$ ipython --no-banner

In [1]: import numpy as np

In [2]: np.set_printoptions(precision=3, suppress=True, linewidth=160, sign=" ")

In [3]: rnd = lambda a: np.round(a, 3) + 0

In [4]: f = np.array([5, 5, 0, 0, 2, 0]) + 0.5

In [5]: data = np.outer(f, f) / (f @ f)

In [6]: rnd(data)
Out[6]: 
array([[ 0.448,  0.448,  0.041,  0.041,  0.204,  0.041],
       [ 0.448,  0.448,  0.041,  0.041,  0.204,  0.041],
       [ 0.041,  0.041,  0.004,  0.004,  0.019,  0.004],
       [ 0.041,  0.041,  0.004,  0.004,  0.019,  0.004],
       [ 0.204,  0.204,  0.019,  0.019,  0.093,  0.019],
       [ 0.041,  0.041,  0.004,  0.004,  0.019,  0.004]])

In [7]: rnd(np.abs(np.linalg.eigvals(data)).max())
Out[7]: np.float64(1.0)

In [8]: np.allclose(data @ data.T, data.T @ data)
Out[8]: True

In [9]: rnd((data + data.T) / 2)
Out[9]: 
array([[ 0.448,  0.448,  0.041,  0.041,  0.204,  0.041],
       [ 0.448,  0.448,  0.041,  0.041,  0.204,  0.041],
       [ 0.041,  0.041,  0.004,  0.004,  0.019,  0.004],
       [ 0.041,  0.041,  0.004,  0.004,  0.019,  0.004],
       [ 0.204,  0.204,  0.019,  0.019,  0.093,  0.019],
       [ 0.041,  0.041,  0.004,  0.004,  0.019,  0.004]])

In [10]: rnd(data @ data)
Out[10]: 
array([[ 0.448,  0.448,  0.041,  0.041,  0.204,  0.041],
       [ 0.448,  0.448,  0.041,  0.041,  0.204,  0.041],
       [ 0.041,  0.041,  0.004,  0.004,  0.019,  0.004],
       [ 0.041,  0.041,  0.004,  0.004,  0.019,  0.004],
       [ 0.204,  0.204,  0.019,  0.019,  0.093,  0.019],
       [ 0.041,  0.041,  0.004,  0.004,  0.019,  0.004]])

In [11]: rnd(np.trace(data))
Out[11]: np.float64(1.0)

In [12]: rnd(np.linalg.det(data))
Out[12]: np.float64(0.0)

In [13]: W = np.array([[-2, -1, 3, 3, 2, -2],
    ...:     [2, 0, 1, 1, -1, 3],
    ...:     [3, -3, 2, -3, -1, 1],
    ...:     [-2, -2, 0, -1, -1, -3],
    ...:     [-3, -2, -1, -1, 0, -1],
    ...:     [-1, -3, -1, -3, 2, -2]])

In [14]: coef = np.array([-3, 2, -1, 3, -3, -2])

In [15]: hid = np.maximum(data @ W + coef, 0)

In [16]: np.linalg.matrix_rank(hid)
Out[16]: np.int64(3)

In [17]: rnd(hid)
Out[17]: 
array([[ 0.   ,  0.819,  0.63 ,  4.304,  0.   ,  0.   ],
       [ 0.   ,  0.819,  0.63 ,  4.304,  0.   ,  0.   ],
       [ 0.   ,  1.893,  0.   ,  3.119,  0.   ,  0.   ],
       [ 0.   ,  1.893,  0.   ,  3.119,  0.   ,  0.   ],
       [ 0.   ,  1.463,  0.   ,  3.593,  0.   ,  0.   ],
       [ 0.   ,  1.893,  0.   ,  3.119,  0.   ,  0.   ]])

In [18]: rnd((hid > 0).mean(axis=0))
Out[18]: array([ 0.   ,  1.   ,  0.333,  1.   ,  0.   ,  0.   ])

In [19]: C = np.array([[2, 0], [3, 0], [1, 1], [3, -3], [1, 3], [3, -3]])

In [20]: rnd(hid @ C)
Out[20]: 
array([[ 15.996, -12.281],
       [ 15.996, -12.281],
       [ 15.033,  -9.356],
       [ 15.033,  -9.356],
       [ 15.167, -10.778],
       [ 15.033,  -9.356]])

In [21]: (hid @ C).round(6).argmax(axis=1)
Out[21]: array([ 0,  0,  0,  0,  0,  0])
